$ python -q
>>> import numpy as np
>>> np.set_printoptions(precision=3, suppress=True, linewidth=120, floatmode="fixed")
>>> data = np.array([[0, 0, 0, 0, 0],
...     [0, 0, 0, 0, 0],
...     [0, 0, 1, 0, 0],
...     [0, 0, 0, 1, 0],
...     [0, 0, 0, 0, 0]])
>>> rng = np.random.default_rng(888177)
>>> B = data + rng.integers(-2, 3, (5, 2)) @ rng.integers(-2, 3, (2, 5))
>>> B
array([[ 2, -1,  3,  2,  2],
       [-4,  2, -6, -4, -4],
       [-4,  5, -2, -4, -4],
       [-4,  6, -2, -3, -4],
       [ 2, -2,  2,  2,  2]])
>>> np.linalg.matrix_rank(B - data, tol=1e-8)
np.int64(2)
>>> np.round(np.linalg.svd(B - data, compute_uv=False), 3) + 0
array([16.738,  4.455,  0.000,  0.000,  0.000])
>>> np.abs(B - data).sum(axis=1)
array([10, 20, 20, 20, 10])
>>> round(np.linalg.norm(B, 2) / np.linalg.norm(B), 3)
np.float64(0.959)
>>> np.linalg.cond(B) > 100
np.True_
>>> np.linalg.matrix_rank(B, rtol=0.1)
np.int64(2)
>>> Uu, sv, Vt = np.linalg.svd(data)
>>> V = Vt[:(sv > 1e-8).sum()]
>>> vec = data[1] + 4 * data[3] + rng.integers(2) * np.eye(5)[2]
>>> vec
array([0.000, 0.000, 1.000, 4.000, 0.000])
>>> np.diag(V.T @ V)
array([0.000, 0.000, 1.000, 1.000, 0.000])
>>> np.linalg.matrix_rank(np.vstack([data, vec]))
np.int64(2)
>>> np.allclose(V.T @ V @ vec, vec)
True
>>> V.T @ V
array([[0.000, 0.000, 0.000, 0.000, 0.000],
       [0.000, 0.000, 0.000, 0.000, 0.000],
       [0.000, 0.000, 1.000, 0.000, 0.000],
       [0.000, 0.000, 0.000, 1.000, 0.000],
       [0.000, 0.000, 0.000, 0.000, 0.000]])
>>> (data + data.T) / 2
array([[0.000, 0.000, 0.000, 0.000, 0.000],
       [0.000, 0.000, 0.000, 0.000, 0.000],
       [0.000, 0.000, 1.000, 0.000, 0.000],
       [0.000, 0.000, 0.000, 1.000, 0.000],
       [0.000, 0.000, 0.000, 0.000, 0.000]])
>>> np.linalg.matrix_power(data, 2)
array([[0, 0, 0, 0, 0],
       [0, 0, 0, 0, 0],
       [0, 0, 1, 0, 0],
       [0, 0, 0, 1, 0],
       [0, 0, 0, 0, 0]])
>>> np.round(np.linalg.det(data), 3)
np.float64(0.0)
>>> np.allclose(data @ data.T, data.T @ data)
True
>>> data @ data
array([[0, 0, 0, 0, 0],
       [0, 0, 0, 0, 0],
       [0, 0, 1, 0, 0],
       [0, 0, 0, 1, 0],
       [0, 0, 0, 0, 0]])
>>> np.allclose(data, data.T)
True
>>> X = np.array([[0.52, 0.26], [-0.28, -0.14], [-0.4, -0.2], [-0.24, -0.12]])
>>> B = X + rng.integers(-2, 3, (4, 1)) @ rng.integers(-2, 3, (1, 2))
>>> B
array([[ 0.520,  2.260],
       [-0.280, -0.140],
       [-0.400, -2.200],
       [-0.240, -2.120]])
>>> np.abs(B - X).sum(axis=1)
array([2.000, 0.000, 2.000, 2.000])
>>> np.linalg.svd(B - X, compute_uv=False)
array([3.464, 0.000])
>>> B - X
array([[ 0.000,  2.000],
       [ 0.000,  0.000],
       [ 0.000, -2.000],
       [ 0.000, -2.000]])
>>> Uu, sv, Vt = np.linalg.svd(X)
>>> sv.round(3) + 0
array([0.841, 0.000])
>>> B = Uu[:, :1] @ np.diag(sv[:1]) @ Vt[:1]
>>> np.linalg.matrix_rank(B)
np.int64(1)
>>> round(np.linalg.norm(X - B) / np.linalg.norm(X), 3)
np.float64(0.0)
>>> r = np.linalg.matrix_rank(X)
>>> r
np.int64(1)
>>> null = np.linalg.svd(X)[2][r:].T
>>> null[:, 0] / null[np.abs(null[:, 0]).round(6).argmax(), 0]
array([-0.500,  1.000])
>>> null @ null.T
array([[ 0.200, -0.400],
       [-0.400,  0.800]])
>>> null.shape
(2, 1)
>>> X @ np.linalg.pinv(X) @ X
array([[ 0.520,  0.260],
       [-0.280, -0.140],
       [-0.400, -0.200],
       [-0.240, -0.120]])
>>> np.allclose(X[:-1].T @ np.linalg.lstsq(X[:-1].T, X[-1])[0], X[-1])
True
>>> np.unique(X.round(6), axis=0).shape
(4, 2)
